$ python -q
>>> import numpy as np
>>> np.set_printoptions(suppress=True, linewidth=120)
>>> rng = np.random.default_rng(501661)
>>> t = rng.uniform(0, 2 * np.pi, 14)
>>> q, _ = np.linalg.qr(np.array([[-1.4, 0.0], [-0.7, 0.2], [0.0, -0.3], [0.1, -1.1]]))
>>> E = 20 * np.c_[np.cos(t), np.sin(t)] @ q.T
>>> E.round(3)
array([[ 17.502,   9.11 ,  -0.538,  -3.224],
       [ 17.881,   8.031,   1.365,   3.728],
       [ -3.931,  -5.233,   4.901,  18.252],
       [ -5.754,   0.551,  -5.142, -18.443],
       [-14.994,  -9.015,   2.277,   9.42 ],
       [-18.001,  -8.349,  -0.978,  -2.3  ],
       [ -5.739,   0.559,  -5.143, -18.447],
       [ 16.114,   9.176,  -1.678,  -7.303],
       [  1.959,   4.362,  -5.074, -18.745],
       [-16.897,  -9.201,   1.128,   5.344],
       [  8.904,   7.219,  -4.151, -15.855],
       [ 13.707,   4.244,   3.914,  13.371],
       [ -7.337,  -6.629,   4.441,  16.808],
       [ 17.629,   9.064,  -0.374,  -2.63 ]])
>>> out = E + rng.integers(-2, 3, (14, 2)) @ rng.integers(-2, 3, (2, 4))
>>> out.round(3)
array([[ 17.502,   3.11 ,  -3.538,  -3.224],
       [ 17.881,  10.031,   2.365,   7.728],
       [ -3.931,  -1.233,   6.901,  20.252],
       [ -5.754,   4.551,  -3.142, -22.443],
       [-14.994, -13.015,   0.277,   7.42 ],
       [-18.001, -16.349,  -4.978,  -0.3  ],
       [ -5.739,   0.559,  -5.143, -21.447],
       [ 16.114,   7.176,  -2.678,  -8.303],
       [  1.959,   4.362,  -5.074, -24.745],
       [-16.897,  -9.201,   1.128,   5.344],
       [  8.904,   1.219,  -7.151, -12.855],
       [ 13.707,   6.244,   4.914,  17.371],
       [ -7.337,  -8.629,   3.441,  18.808],
       [ 17.629,   7.064,  -1.374,  -0.63 ]])
>>> np.round(out - E, 3)
array([[ 0., -6., -3.,  0.],
       [ 0.,  2.,  1.,  4.],
       [ 0.,  4.,  2.,  2.],
       [ 0.,  4.,  2., -4.],
       [ 0., -4., -2., -2.],
       [ 0., -8., -4.,  2.],
       [ 0.,  0.,  0., -3.],
       [ 0., -2., -1., -1.],
       [ 0.,  0.,  0., -6.],
       [ 0.,  0.,  0.,  0.],
       [ 0., -6., -3.,  3.],
       [ 0.,  2.,  1.,  4.],
       [ 0., -2., -1.,  2.],
       [ 0., -2., -1.,  2.]])
>>> np.linalg.matrix_rank(out - E, tol=1e-8)
np.int64(2)
>>> np.round(np.abs(out - E).sum(axis=1), 3)
array([ 9.,  7.,  8., 10.,  8., 14.,  3.,  4.,  6.,  0., 12.,  7.,  5.,  5.])
>>> D = np.linalg.norm(E[:, None] - E[None], axis=-1)
>>> np.linalg.matrix_rank(D ** 2)
np.int64(3)
>>> np.flatnonzero(D[11] < D.mean() / 2)
array([ 1, 11])
>>> np.unravel_index(D.round(6).argmax(), D.shape)
(np.int64(1), np.int64(5))
>>> out = E / np.linalg.norm(E, axis=1, keepdims=True)
>>> G = out @ out.T
>>> (G - 2 * np.eye(14)).round(6).argmax(axis=1)
array([13, 13, 12,  6,  9,  9,  3,  0, 10,  4,  8,  1,  2,  0])
>>> basis = E[[9, 3]].astype(float)
>>> for _ in range(6):
...     labels = np.linalg.norm(E[:, None] - basis, axis=-1).argmin(axis=1)
...     basis = np.array([E[labels == j].mean(axis=0) for j in range(2)])
... 
>>> labels
array([1, 1, 0, 1, 0, 0, 1, 1, 1, 0, 1, 0, 0, 1])
>>> np.abs(basis[1] - basis[0]).argmax()
np.int64(3)
>>> np.round(basis[1] - basis[0], 3)
array([ 16.471,  11.706,  -5.206, -20.264])
>>> K = np.load("data.npy")
>>> K
array([[-3.,  0.],
       [ 0.,  1.]])
>>> w, vecs = np.linalg.eigh(K)
>>> x0 = np.array([9, -9])
>>> vecs * np.abs(w) @ vecs.T
array([[3., 0.],
       [0., 1.]])
>>> np.abs(K).sum(axis=1).max(), np.abs(w).max()
(np.float64(3.0), np.float64(3.0))
>>> vecs * np.maximum(w, 0) @ vecs.T
array([[0., 0.],
       [0., 1.]])
>>> np.round(np.linalg.eigvalsh(K[1:, 1:]), 3)
array([1.])
>>> labels = rng.permutation(2)
>>> out = K[:, labels] * rng.choice([-1, 1], 2)
>>> out
array([[-0.,  3.],
       [-1., -0.]])
>>> U, _, Vt = np.linalg.svd(K.T @ out)
>>> labels
array([1, 0])
